$ python -q
>>> import numpy as np
>>> import numpy.linalg as la
>>> np.set_printoptions(precision=3, suppress=True, linewidth=200)
>>> def rd(a):
...     return np.round(a, 3) + 0
... 
>>> feats = np.array([[0, 0, 0, 8, 9],
...     [0, -2, 0, -5, -2],
...     [0, 0, 0, 0, 0],
...     [0, 0, 2, -3, 0]])
>>> # looks like rank 3
>>> rd(la.norm(feats, 2) / la.norm(feats))
np.float64(0.956)
>>> np.argsort(-la.norm(feats, axis=0).round(6), kind="stable")[:3]
array([3, 4, 1])
>>> [round(float(x), 3) for x in la.svd(feats, compute_uv=False)[:3]]
[13.209, 3.554, 1.975]
>>> la.lstsq(feats[:-1].T, feats[-1])[2]
np.int32(2)
>>> rd(np.trace(la.pinv(feats) @ feats))
np.float64(3.0)
>>> np.abs(np.diag(la.qr(feats)[1])) > 1e-9
array([False,  True,  True, False])
>>> E = np.loadtxt("out18.csv", delimiter=",")
>>> E
array([[ 0., -1.],
       [-1.,  0.]])
>>> U, sv, Vh = la.svd(E, full_matrices=False)
>>> U.T @ E @ Vh.T
array([[1., 0.],
       [0., 1.]])
>>> Vh @ Vh.T
array([[1., 0.],
       [0., 1.]])
>>> U.T @ U
array([[1., 0.],
       [0., 1.]])
>>> np.allclose(U * sv @ Vh, E)
True
>>> m1 = np.load("mat.npy")
>>> m1
array([[ 0.2,  2.1, -0.6,  1.3,  0.9],
       [-0.5,  1.3, -0.7, -2. ,  0.5],
       [-0.5, -0.1, -1.4,  2.3,  0. ],
       [ 0.7,  0.4,  0.2, -0.5,  2.1],
       [-9. , 15. , -3. ,  0. , -4. ],
       [ 0.7,  0.7,  1.1, -0.1,  0.2],
       [ 0.6, -0.7, -2.1, -1.1, -1.2],
       [ 1.6,  0.1, -0.4, -1.7, -0.8],
       [-1.1, -2.3, -2. , -0.3, -0.3],
       [-1.1, -0.2, -1.5, -0.3,  1.2],
       [-0.5, -0.4,  0.8, -0.7,  1.5],
       [ 0.4,  0.6, -2.8,  1. ,  0.4],
       [ 0.2, -1.3,  1.1,  2.1,  0.1],
       [-0.7,  1.8, -1.5, -0.5, -1.4],
       [-0.7, -1.4, -0.5,  0.6,  1.4],
       [-0.6,  0.7, -1.2,  0.4, -1. ],
       [ 1. ,  1. ,  1.4, -1. , -1.3],
       [ 0.7, -0.4,  0.1,  0.5,  1.5],
       [-1.5,  2.2,  0.6, -0.3, -0.2],
       [-1.1,  1. , -0.2,  0.8, -1.4],
       [-2.9,  1.2, -0.4,  1.3,  0.4],
       [-0.8,  0. ,  1.8,  0.3,  1.3],
       [-1.8,  0.1, -0.1, -0.9,  0.9],
       [-0.5, -0.7,  0.8,  0.9, -1.9],
       [ 0.6, -0.9,  0.1, -0.4, -0.7],
       [ 0.6, -1.6, -0.1,  0.9, -1.2],
       [ 0.9,  2.3,  0.3, -0.2,  2.1],
       [-0.3,  0.8, -0.4,  1. , -0.2],
       [ 0.2, -0.1, -1.6,  1. ,  0.7]])
>>> hat = m1 @ la.solve(m1.T @ m1, m1.T)
>>> la.matrix_rank(np.eye(29) - hat)
np.int64(24)
>>> rd(hat @ m1[:, 3])
array([ 1.3, -2. ,  2.3, -0.5,  0. , -0.1, -1.1, -1.7, -0.3, -0.3, -0.7,  1. ,  2.1, -0.5,  0.6,  0.4, -1. ,  0.5, -0.3,  0.8,  1.3,  0.3, -0.9,  0.9, -0.4,  0.9, -0.2,  1. ,  1. ])
>>> d = la.norm(m1[:, None] - m1[None], axis=-1)
>>> np.flatnonzero(d[0] < d.mean() / 2)
array([ 0, 27])
>>> d[0].round(6).argsort(kind="stable")[:4]
array([ 0, 27, 26, 28])
>>> d.shape
(29, 29)
>>> (d + 1e9 * np.eye(29)).round(6).argmin(axis=1)
array([27, 22, 28, 17, 18, 16,  7, 24,  6, 22, 21, 28, 25, 15, 17, 19,  5,  3, 19, 15, 19, 10,  9, 25, 25, 24,  3, 15, 11])
>>> A2 = np.c_[m1[:, :4] @ np.array([[0, 2, 0, 3], [3, 4, 0, 3], [3, 4, 3, 0], [5, 1, 1, 0]]), np.array([2, -1, 1, 2, 2, 1, 1, -1, 0, -2, 0, 1, 1, 2, 1, -2, 0, -2, -2, -1, 2, -1, 1, -2, 0, -2, 1, 1, -1])]
>>> rd(A2)
array([[ 11. ,   7.7,  -0.5,   6.9,   2. ],
       [ -8.2,  -0.6,  -4.1,   2.4,  -1. ],
       [  7. ,  -4.7,  -1.9,  -1.8,   1. ],
       [ -0.7,   3.3,   0.1,   3.3,   2. ],
       [ 36. ,  30. ,  -9. ,  18. ,   2. ],
       [  4.9,   8.5,   3.2,   4.2,   1. ],
       [-13.9, -11.1,  -7.4,  -0.3,   1. ],
       [ -9.4,   0.3,  -2.9,   5.1,  -1. ],
       [-14.4, -19.7,  -6.3, -10.2,   0. ],
       [ -6.6,  -9.3,  -4.8,  -3.9,  -2. ],
       [ -2.3,  -0.1,   1.7,  -2.7,   0. ],
       [ -1.6,  -7. ,  -7.4,   3. ,   1. ],
       [  9.9,   1.7,   5.4,  -3.3,   1. ],
       [ -1.6,  -0.7,  -5. ,   3.3,   2. ],
       [ -2.7,  -8.4,  -0.9,  -6.3,   1. ],
       [  0.5,  -2.8,  -3.2,   0.3,  -2. ],
       [  2.2,  10.6,   3.2,   6. ,   0. ],
       [  1.6,   0.7,   0.8,   0.9,  -2. ],
       [  6.9,   7.9,   1.5,   2.1,  -2. ],
       [  6.4,   1.8,   0.2,  -0.3,  -1. ],
       [  8.9,  -1.3,   0.1,  -5.1,   2. ],
       [  6.9,   5.9,   5.7,  -2.4,  -1. ],
       [ -4.5,  -4.5,  -1.2,  -5.1,   1. ],
       [  4.8,   0.3,   3.3,  -3.6,  -2. ],
       [ -4.4,  -2.4,  -0.1,  -0.9,   0. ],
       [ -0.6,  -4.7,   0.6,  -3. ,  -2. ],
       [  6.8,  12. ,   0.7,   9.6,   1. ],
       [  6.2,   2. ,  -0.2,   1.5,   1. ],
       [ -0.1,  -5.4,  -3.8,   0.3,  -1. ]])
>>> rd(la.lstsq(m1, A2[:, 0])[0])
array([0., 3., 3., 5., 0.])
>>> rd(la.norm(A2 - m1 @ la.lstsq(m1, A2)[0], axis=0))
array([0.   , 0.   , 0.   , 0.   , 6.823])
>>> d = la.norm(A2[:, None] - A2[None], axis=-1)
>>> (d + 1e9 * np.eye(29)).round(6).argmin(axis=1)
array([26,  7, 20, 17,  0, 16,  9,  1,  6, 14, 24, 28, 21, 15, 22, 28,  5, 19,  5, 27,  2, 12, 14, 19, 10, 24, 16, 19, 15])
>>> rd(d[:5, :5])
array([[ 0.   , 21.903, 15.761, 13.022, 36.301],
       [21.903,  0.   , 16.563,  9.945, 56.271],
       [15.761, 16.563,  0.   , 12.422, 49.885],
       [13.022,  9.945, 12.422,  0.   , 48.566],
       [36.301, 56.271, 49.885, 48.566,  0.   ]])
>>> la.matrix_rank(d ** 2)
np.int64(7)
>>> np.unravel_index(d.round(6).argmax(), d.shape)
(np.int64(4), np.int64(8))
>>> F = np.array([[0, 1, 0, 1, 0, 1],
...     [1, 2, 1, 2, 1, 2],
...     [1, 1, 1, 1, 1, 1],
...     [0, 1, 0, 1, 0, 1],
...     [1, 2, 1, 2, 1, 2],
...     [1, 1, 1, 1, 1, 1]])
>>> rd(la.norm(F, 2) / la.norm(F))
np.float64(0.975)
>>> la.cond(F) > 100
np.True_
>>> [round(float(x), 3) for x in la.svd(F, compute_uv=False)[:3]]
[6.755, 1.538, 0.0]
>>> J = np.load("w.npy")
>>> J
array([[-5,  3, -1,  0],
       [-4,  3,  5,  0],
       [ 2,  5, -4,  0],
       [ 0,  0,  0, -2]])
>>> # 2 groups of indices that never mix
>>> A2 = np.array([[-5, 0, 3],
...     [7, 5, -8],
...     [-7, 1, 7],
...     [-4, -1, 6],
...     [-1, -7, -3],
...     [9, -1, 5]])
>>> np.einsum("ik,kj->ij", F, A2)
array([[12,  3,  3],
       [11,  0, 13],
       [-1, -3, 10],
       [12,  3,  3],
       [11,  0, 13],
       [-1, -3, 10]])
>>> np.einsum("ij->j", F)
array([4, 8, 4, 8, 4, 8])
>>> np.einsum("ij,ij->i", F, F)
array([ 3, 15,  6,  3, 15,  6])
>>> np.einsum("ik,kj->ji", F, A2)
array([[12, 11, -1, 12, 11, -1],
       [ 3,  0, -3,  3,  0, -3],
       [ 3, 13, 10,  3, 13, 10]])
